% ipython --no-banner

In [1]: import numpy as np

In [2]: import numpy.linalg as la

In [3]: np.set_printoptions(precision=2, suppress=True, linewidth=100, floatmode="fixed")

In [4]: W0 = np.load("layer12.npy")

In [5]: W0
Out[5]: 
array([[0.23, 0.23, 0.23, 0.23, 0.08],
       [0.25, 0.33, 0.17, 0.17, 0.08],
       [0.20, 0.30, 0.20, 0.00, 0.30],
       [0.20, 0.00, 0.10, 0.40, 0.30],
       [0.43, 0.00, 0.14, 0.29, 0.14]])

In [6]: blk = np.stack([W0, -1 * W0, W0[::-1]])

In [7]: np.einsum("bij,cij->bc", blk, blk)
Out[7]: 
array([[ 1.32, -1.32,  1.00],
       [-1.32,  1.32, -1.00],
       [ 1.00, -1.00,  1.32]])

In [8]: blk.sum(axis=0)
Out[8]: 
array([[0.43, 0.00, 0.14, 0.29, 0.14],
       [0.20, 0.00, 0.10, 0.40, 0.30],
       [0.20, 0.30, 0.20, 0.00, 0.30],
       [0.25, 0.33, 0.17, 0.17, 0.08],
       [0.23, 0.23, 0.23, 0.23, 0.08]])

In [9]: (blk @ W0.T).shape
Out[9]: (3, 5, 5)

In [10]: np.round(la.det(blk), 2) + 0
Out[10]: array([0.00, 0.00, 0.00])

In [11]: la.norm(blk, axis=(1, 2))
Out[11]: array([1.15, 1.15, 1.15])

In [12]: la.matrix_rank(blk)
Out[12]: array([5, 5, 5])

In [13]: np.sort(np.abs(la.eigvals(W0)))[::-1]
Out[13]: array([1.00, 0.35, 0.17, 0.17, 0.12])

In [14]: la.matrix_power(W0, 2)
Out[14]: 
array([[0.24, 0.20, 0.17, 0.21, 0.19],
       [0.24, 0.22, 0.18, 0.20, 0.16],
       [0.29, 0.21, 0.18, 0.18, 0.14],
       [0.28, 0.08, 0.15, 0.29, 0.21],
       [0.25, 0.14, 0.18, 0.26, 0.18]])

In [15]: la.matrix_power(W0, 100)
Out[15]: 
array([[0.26, 0.16, 0.17, 0.23, 0.18],
       [0.26, 0.16, 0.17, 0.23, 0.18],
       [0.26, 0.16, 0.17, 0.23, 0.18],
       [0.26, 0.16, 0.17, 0.23, 0.18],
       [0.26, 0.16, 0.17, 0.23, 0.18]])

In [16]: W0 @ np.ones(5)
Out[16]: array([1.00, 1.00, 1.00, 1.00, 1.00])

In [17]: p = np.eye(5)[3]

In [18]: for _ in range(5):
    ...:     p = p @ W0
    ...:     print(p.round(2))
    ...: 
[0.20 0.00 0.10 0.40 0.30]
[0.28 0.08 0.15 0.29 0.21]
[0.26 0.13 0.16 0.25 0.19]
[0.26 0.15 0.17 0.24 0.18]
[0.26 0.16 0.17 0.23 0.18]

In [19]: left, sig, vt = la.svd(W0, full_matrices=False)

In [20]: np.cumsum(sig ** 2) / np.sum(sig ** 2)
Out[20]: array([0.78, 0.92, 0.97, 1.00, 1.00])

In [21]: sig
Out[21]: array([1.02, 0.43, 0.25, 0.18, 0.06])

In [22]: round(float(np.sqrt((sig ** 2).sum())), 2), round(la.norm(W0), 2)
Out[22]: (1.15, np.float64(1.15))
